$ python3 -q
>>> import numpy as np
>>> from numpy import linalg as LA
>>> np.set_printoptions(precision=2, suppress=True, linewidth=100, legacy="1.25")
>>> W0 = np.array([[1, 0, 0], [0, 2, 0], [1, 0, 1]])
>>> W0
array([[1, 0, 0],
       [0, 2, 0],
       [1, 0, 1]])
>>> # triangular: eigenvalues sit on the diagonal
>>> np.einsum("ii->", W0)
4
>>> print(np.round(LA.eigvals(W0).sum().real, 2))
4.0
>>> np.round(LA.det(2 * W0), 2), round(float(LA.det(W0)), 2)
(16.0, 2.0)
>>> np.einsum("ij,ji->", W0, W0)
6
>>> round(float(LA.det(W0.T)), 2)
2.0
>>> print(LA.eigvals(W0))
[1. 1. 2.]
>>> np.poly(W0)
array([ 1., -4.,  5., -2.])
>>> print(np.kron(np.eye(2, dtype=int), W0))
[[1 0 0 0 0 0]
 [0 2 0 0 0 0]
 [1 0 1 0 0 0]
 [0 0 0 1 0 0]
 [0 0 0 0 2 0]
 [0 0 0 1 0 1]]
>>> vals, evecs = LA.eig(W0)
>>> vals
array([1., 1., 2.])
>>> np.sort(LA.eigvals(W0 @ W0))
array([1., 1., 4.])
>>> W0 @ evecs[:, 0] - vals[0] * evecs[:, 0]
array([0., 0., 0.])
>>> np.prod(vals)
2.0
>>> np.sort(LA.eigvals(W0.T))
array([1., 1., 2.])
>>> w1 = np.array([[3, 5, -2], [1, 5, -5], [-4, 1, -3]])
>>> beta = np.array([0, 0, 2])
>>> H = np.maximum(W0 @ w1 + beta, 0)
>>> H
array([[ 3,  5,  0],
       [ 2, 10,  0],
       [ 0,  6,  0]])
>>> print((H > 0).astype(int))
[[1 1 0]
 [1 1 0]
 [0 1 0]]
>>> Z = np.array([[1, 2], [0, 2], [0, -1]])
>>> (H @ Z).round(6).argmax(axis=1)
array([1, 1, 1])
>>> w1 @ Z
array([[ 3, 18],
       [ 1, 17],
       [-4, -3]])
>>> rng = np.random.default_rng(8142)
>>> labels = rng.permutation(3)
>>> other = W0[:, labels] * rng.choice([-1, 1], 3)
>>> other
array([[ 0,  0,  1],
       [ 0, -2,  0],
       [-1,  0,  1]])
>>> Uu, _, vt = LA.svd(W0.T @ other)
>>> print(labels)
[2 1 0]
>>> W0 @ W0
array([[1, 0, 0],
       [0, 4, 0],
       [2, 0, 1]])
>>> LA.matrix_rank(W0 - W0[0, 0] * np.eye(3))
2
>>> np.prod(np.diag(W0)), np.round(LA.det(W0), 2)
(2, 2.0)
>>> [int(LA.matrix_rank(LA.matrix_power(W0, p))) for p in range(1, 4)]
[3, 3, 3]
>>> data = np.load("x.npy")
>>> data
array([[1.  , 0.5 , 0.25],
       [0.5 , 1.  , 0.5 ],
       [0.25, 0.5 , 1.  ]])
>>> x = np.ones(3)
>>> for _ in range(3):
...     x = data @ x
...     x /= LA.norm(x)
...     print(round(x @ data @ x, 2))
... 
1.84
1.84
1.84
>>> x
array([0.54, 0.64, 0.54])
>>> other = np.array([[3, -1, 2], [2, 0, -2]])
>>> Z = np.kron(other, data)
>>> Z
array([[ 3.  ,  1.5 ,  0.75, -1.  , -0.5 , -0.25,  2.  ,  1.  ,  0.5 ],
       [ 1.5 ,  3.  ,  1.5 , -0.5 , -1.  , -0.5 ,  1.  ,  2.  ,  1.  ],
       [ 0.75,  1.5 ,  3.  , -0.25, -0.5 , -1.  ,  0.5 ,  1.  ,  2.  ],
       [ 2.  ,  1.  ,  0.5 ,  0.  ,  0.  ,  0.  , -2.  , -1.  , -0.5 ],
       [ 1.  ,  2.  ,  1.  ,  0.  ,  0.  ,  0.  , -1.  , -2.  , -1.  ],
       [ 0.5 ,  1.  ,  2.  ,  0.  ,  0.  ,  0.  , -0.5 , -1.  , -2.  ]])
>>> theta = np.radians(135)
>>> R = np.eye(9)
>>> R[6, 6] = R[7, 7] = np.cos(theta)
>>> R[6, 7], R[7, 6] = -np.sin(theta), np.sin(theta)
>>> R
array([[ 1.  ,  0.  ,  0.  ,  0.  ,  0.  ,  0.  ,  0.  ,  0.  ,  0.  ],
       [ 0.  ,  1.  ,  0.  ,  0.  ,  0.  ,  0.  ,  0.  ,  0.  ,  0.  ],
       [ 0.  ,  0.  ,  1.  ,  0.  ,  0.  ,  0.  ,  0.  ,  0.  ,  0.  ],
       [ 0.  ,  0.  ,  0.  ,  1.  ,  0.  ,  0.  ,  0.  ,  0.  ,  0.  ],
       [ 0.  ,  0.  ,  0.  ,  0.  ,  1.  ,  0.  ,  0.  ,  0.  ,  0.  ],
       [ 0.  ,  0.  ,  0.  ,  0.  ,  0.  ,  1.  ,  0.  ,  0.  ,  0.  ],
       [ 0.  ,  0.  ,  0.  ,  0.  ,  0.  ,  0.  , -0.71, -0.71,  0.  ],
       [ 0.  ,  0.  ,  0.  ,  0.  ,  0.  ,  0.  ,  0.71, -0.71,  0.  ],
       [ 0.  ,  0.  ,  0.  ,  0.  ,  0.  ,  0.  ,  0.  ,  0.  ,  1.  ]])
>>> other = Z @ R.T
>>> LA.svd(Z, compute_uv=False), LA.svd(other, compute_uv=False)
(array([7.04, 5.01, 2.87, 2.04, 1.56, 1.11]), array([7.04, 5.01, 2.87, 2.04, 1.56, 1.11]))
>>> print(round(LA.det(R), 2), np.round(np.trace(R), 2))
1.0 5.59
>>> print(np.abs(other - Z).max(axis=0))
[0.   0.   0.   0.   0.   0.   4.12 2.71 0.  ]
>>> X = np.array([[2, 0, 0, 0], [0, 0, 0, 0], [0, 0, 2, 0], [0, 0, 0, 0]])
>>> # equal to its transpose
>>> other = np.array([[8, 6], [1, 3]])
>>> Z = np.kron(other, X)
>>> round(float(LA.norm(Z, 2)), 2), round(LA.norm(other, 2) * LA.norm(X, 2), 2)
(20.69, 20.69)
>>> print(LA.matrix_rank(Z))
4
>>> A = np.array([[1, 0, 1], [1, 1, 0], [0, 1, 1]])
>>> r0 = np.array([2, 2, 0])
>>> other = A + np.outer(r0, np.eye(3)[1])
>>> LA.matrix_rank(LA.inv(other) - LA.inv(A), tol=1e-8)
1
>>> print(np.round(LA.det(other) / LA.det(A), 2), round(float(1 + LA.solve(A, r0)[1]), 2))
1.0 1.0
>>> x = np.array([3, -2, 1])
>>> target = A @ x
>>> beta, lr = np.zeros(3), 1 / LA.norm(A, 2) ** 2
>>> for i in range(50):
...     beta -= lr * A.T @ (A @ beta - target)
...     if i % 10 == 0: print(i, round(LA.norm(A @ beta - target), 2))
... 
0 2.67
10 0.15
20 0.01
30 0.0
40 0.0
>>> round(float(LA.cond(A)), 2)
2.0
